% ipython --no-banner

In [1]: import numpy as np

In [2]: import numpy.linalg as la

In [3]: np.set_printoptions(suppress=True, linewidth=120)

In [4]: tidy = lambda a: np.round(a, 2) + 0

In [5]: E = np.load("a.npy")

In [6]: E
Out[6]: 
array([[ 0., -1.,  5.,  0., -3., -2.,  4.],
       [-1.,  0.,  0.,  0.,  0.,  0.,  0.],
       [ 5.,  0.,  0.,  0.,  0.,  0.,  0.],
       [ 0.,  0.,  0.,  0.,  0.,  0.,  0.],
       [-3.,  0.,  0.,  0.,  0.,  0.,  0.],
       [-2.,  0.,  0.,  0.,  0.,  0.,  0.],
       [ 4.,  0.,  0.,  0.,  0.,  0.,  0.]])

In [7]: tidy(E @ la.pinv(E) @ E)
Out[7]: 
array([[ 0., -1.,  5.,  0., -3., -2.,  4.],
       [-1.,  0.,  0.,  0.,  0.,  0.,  0.],
       [ 5.,  0.,  0.,  0.,  0.,  0.,  0.],
       [ 0.,  0.,  0.,  0.,  0.,  0.,  0.],
       [-3.,  0.,  0.,  0.,  0.,  0.,  0.],
       [-2.,  0.,  0.,  0.,  0.,  0.,  0.],
       [ 4.,  0.,  0.,  0.,  0.,  0.,  0.]])

In [8]: np.abs(np.diag(la.qr(E)[1])) > 1e-9
Out[8]: array([ True,  True, False, False, False, False, False])

In [9]: (la.matrix_power((E != 0) + (E.T != 0) + np.eye(7), 7) > 0).astype(int)
Out[9]: 
array([[1, 1, 1, 0, 1, 1, 1],
       [1, 1, 1, 0, 1, 1, 1],
       [1, 1, 1, 0, 1, 1, 1],
       [0, 0, 0, 1, 0, 0, 0],
       [1, 1, 1, 0, 1, 1, 1],
       [1, 1, 1, 0, 1, 1, 1],
       [1, 1, 1, 0, 1, 1, 1]])

In [10]: [round(float(x), 2) for x in la.svd(E, compute_uv=False)[:3]]
Out[10]: [7.42, 7.42, 0.0]

In [11]: tidy(la.norm(E, 2) / la.norm(E))
Out[11]: np.float64(0.71)

In [12]: Uu, s, Vh = la.svd(E)

In [13]: tidy(s)
Out[13]: array([7.42, 7.42, 0.  , 0.  , 0.  , 0.  , 0.  ])

In [14]: np.argmax(s[:-1] / (s[1:] + 1e-6)) + 1
Out[14]: np.int64(2)

In [15]: Y = Uu[:, :2] @ np.diag(s[:2]) @ Vh[:2]

In [16]: la.matrix_rank(E, rtol=0.05)
Out[16]: np.int64(2)

In [17]: la.matrix_rank(Y)
Out[17]: np.int64(2)

In [18]: feats = np.array([[-2.0, -6.0, 0.0, 0.0, -2.0],
    ...:     [-4.0, -5.0, 5.0, -1.0, 2.0],
    ...:     [-6.0, 3.0, 1.0, -1.0, 0.0],
    ...:     [0.0, 0.0, 0.0, 2.0, -2.0],
    ...:     [0.0, 0.0, 0.0, 0.0, 0.0]])

In [19]: Uu, s, Vh = la.svd(feats)

In [20]: V = Vh[:(s > 1e-8).sum()]

In [21]: rng = np.random.default_rng(7250)

In [22]: vec = feats[1] + 4 * feats[0] + rng.integers(2) * np.eye(5)[1]

In [23]: vec
Out[23]: array([-12., -29.,   5.,  -1.,  -6.])

In [24]: tidy(np.diag(V.T @ V))
Out[24]: array([0.94, 0.98, 0.81, 0.63, 0.63])

In [25]: la.matrix_rank(np.vstack([feats, vec]))
Out[25]: np.int64(4)

In [26]: tidy(la.norm(vec - V.T @ V @ vec))
Out[26]: np.float64(0.0)

In [27]: Uu, s, Vh = la.svd(feats)

In [28]: np.argmax(s[:-1] / (s[1:] + 1e-6)) + 1
Out[28]: np.int64(4)

In [29]: Y = Uu[:, :4] @ np.diag(s[:4]) @ Vh[:4]

In [30]: la.matrix_rank(feats, rtol=0.05)
Out[30]: np.int64(4)

In [31]: la.matrix_rank(Y)
Out[31]: np.int64(4)

In [32]: tidy(la.norm(feats - Y) / la.norm(feats))
Out[32]: np.float64(0.0)

In [33]: arr = np.loadtxt("dump.csv", delimiter=",")

In [34]: arr
Out[34]: 
array([[5., 6., 5., 6.],
       [1., 0., 1., 0.],
       [5., 6., 5., 6.],
       [1., 0., 1., 0.]])

In [35]: tidy(np.abs(la.eigvals(arr)).max())
Out[35]: np.float64(12.0)

In [36]: arr.inv()
AttributeError: 'numpy.ndarray' object has no attribute 'inv'


In [37]: arr @ arr
Out[37]: 
array([[62., 60., 62., 60.],
       [10., 12., 10., 12.],
       [62., 60., 62., 60.],
       [10., 12., 10., 12.]])

In [38]: la.determinant(arr)
AttributeError: module 'numpy.linalg' has no attribute 'determinant'


In [39]: tidy(la.det(arr))
Out[39]: np.float64(0.0)

In [40]: np.trace(arr)
Out[40]: np.float64(10.0)

In [41]: idx = rng.permutation(4)

In [42]: idx
Out[42]: array([1, 2, 0, 3])

In [43]: Y = arr[idx][:, idx]

In [44]: np.diag(Y)
Out[44]: array([0., 5., 5., 0.])

In [45]: np.allclose(Y, arr)
Out[45]: False

In [46]: Y
Out[46]: 
array([[0., 1., 1., 0.],
       [6., 5., 5., 6.],
       [6., 5., 5., 6.],
       [0., 1., 1., 0.]])

In [47]: tidy(la.det(Y)), tidy(la.det(arr[idx]))
Out[47]: (np.float64(0.0), np.float64(0.0))

In [48]: m1 = np.array([[0, 1, -2, 0, 1, 0],
    ...:     [2, -2, 2, 0, -2, 0],
    ...:     [2, -1, 2, 0, 2, 0],
    ...:     [0, 0, 0, 2, 0, -1],
    ...:     [1, -2, 2, 0, 1, 0],
    ...:     [0, 0, 0, -1, 0, -1]])

In [49]: m1
Out[49]: 
array([[ 0,  1, -2,  0,  1,  0],
       [ 2, -2,  2,  0, -2,  0],
       [ 2, -1,  2,  0,  2,  0],
       [ 0,  0,  0,  2,  0, -1],
       [ 1, -2,  2,  0,  1,  0],
       [ 0,  0,  0, -1,  0, -1]])

In [50]: tidy(la.svd(m1, compute_uv=False))
Out[50]: array([5.69, 3.2 , 2.3 , 1.37, 1.3 , 0.72])

In [51]: tidy(m1.mean(axis=0))
Out[51]: array([ 0.83, -0.67,  0.67,  0.17,  0.33, -0.33])

In [52]: np.abs(m1).max()
Out[52]: np.int64(2)

In [53]: la.rank(m1)
AttributeError: module 'numpy.linalg' has no attribute 'rank'


In [54]: tidy(la.norm(m1))
Out[54]: np.float64(7.21)

In [55]: m1 @ m1
Out[55]: 
array([[-1, -2,  0,  0, -5,  0],
       [-2,  8, -8,  0,  8,  0],
       [ 4, -2,  2,  0, 10,  0],
       [ 0,  0,  0,  5,  0, -1],
       [ 1,  1,  0,  0, 10,  0],
       [ 0,  0,  0, -1,  0,  2]])

In [56]: la.determinant(m1)
AttributeError: module 'numpy.linalg' has no attribute 'determinant'


In [57]: tidy(np.abs(la.eigvals(m1)).max())
Out[57]: np.float64(3.37)

In [58]: la.matrix_power(m1, 3)
Out[58]: 
array([[ -9,  13, -12,   0,  -2,   0],
       [  8, -26,  20,   0, -26,   0],
       [ 10, -14,  12,   0,  22,   0],
       [  0,   0,   0,  11,   0,  -4],
       [ 12, -21,  20,   0,   9,   0],
       [  0,   0,   0,  -4,   0,  -1]])
